$ ipython --no-banner

In [1]: import numpy as np

In [2]: np.set_printoptions(precision=2, suppress=True, linewidth=120)

In [3]: Y = np.array([[3, -4, 9, 6], [5, -8, -1, 0], [6, -3, 1, -8], [-2, -5, 1, -8]])

In [4]: F = np.triu(Y)

In [5]: F
Out[5]: 
array([[ 3, -4,  9,  6],
       [ 0, -8, -1,  0],
       [ 0,  0,  1, -8],
       [ 0,  0,  0, -8]])

In [6]: np.linalg.matrix_rank(F, rtol=0.1)
Out[6]: np.int64(3)

In [7]: [round(float(x), 2) for x in np.linalg.svd(F, compute_uv=False)[:3]]
Out[7]: [14.13, 9.15, 7.26]

In [8]: np.abs(np.linalg.svd(F)[2][-1])
Out[8]: array([0.96, 0.04, 0.29, 0.02])

In [9]: np.linalg.cond(F) > 100
Out[9]: np.False_

In [10]: np.argsort(-np.linalg.norm(F, axis=0).round(6), kind="stable")[:3]
Out[10]: array([3, 2, 1])

In [11]: E = np.array([[-0.81, 0.35, 0.15],
    ...:     [4.34, -2.63, -1.46],
    ...:     [2.06, -1.42, -0.45],
    ...:     [4.78, -3.2, -1.26],
    ...:     [1.38, -1.19, -0.41],
    ...:     [-2.51, 1.49, 1.02],
    ...:     [2.17, -0.85, -0.71],
    ...:     [1.35, -1.1, -0.6],
    ...:     [5.07, -3.34, -1.41],
    ...:     [-0.5, 0.05, 0.15],
    ...:     [4.46, -2.93, -1.31],
    ...:     [-1.01, 0.92, 0.72],
    ...:     [-6.39, 3.98, 2.15],
    ...:     [0.26, -0.02, -0.27],
    ...:     [-5.37, 3.68, 1.6],
    ...:     [-0.26, -0.31, -0.56]])

In [12]: x0 = np.array([3, 3, 8])

In [13]: y = E @ x0

In [14]: np.round(np.linalg.pinv(E) @ E, 2) + 0
Out[14]: 
array([[1., 0., 0.],
       [0., 1., 0.],
       [0., 0., 1.]])

In [15]: rng = np.random.default_rng(63)

In [16]: y = y + 0.02 * rng.normal(size=16)

In [17]: y
Out[17]: array([-0.17, -6.5 , -1.71, -5.34, -2.69,  5.12, -1.69, -4.05, -6.07, -0.1 , -5.87,  5.52,  9.96, -1.48,  7.72, -6.19])

In [18]: c, *_ = np.linalg.lstsq(E, y)

In [19]: [round(float(np.linalg.norm(np.linalg.solve(E.T @ E + lam * np.eye(3), E.T @ y))), 2) for lam in (0, 1, 10, 100)]
Out[19]: [9.07, 4.27, 1.32, 0.85]

In [20]: np.linalg.cond(E) > 100
Out[20]: np.False_

In [21]: np.linalg.matrix_rank(E, rtol=0.1)
Out[21]: np.int64(1)

In [22]: np.abs(np.linalg.svd(E)[2][-1])
Out[22]: array([0.3 , 0.75, 0.6 ])
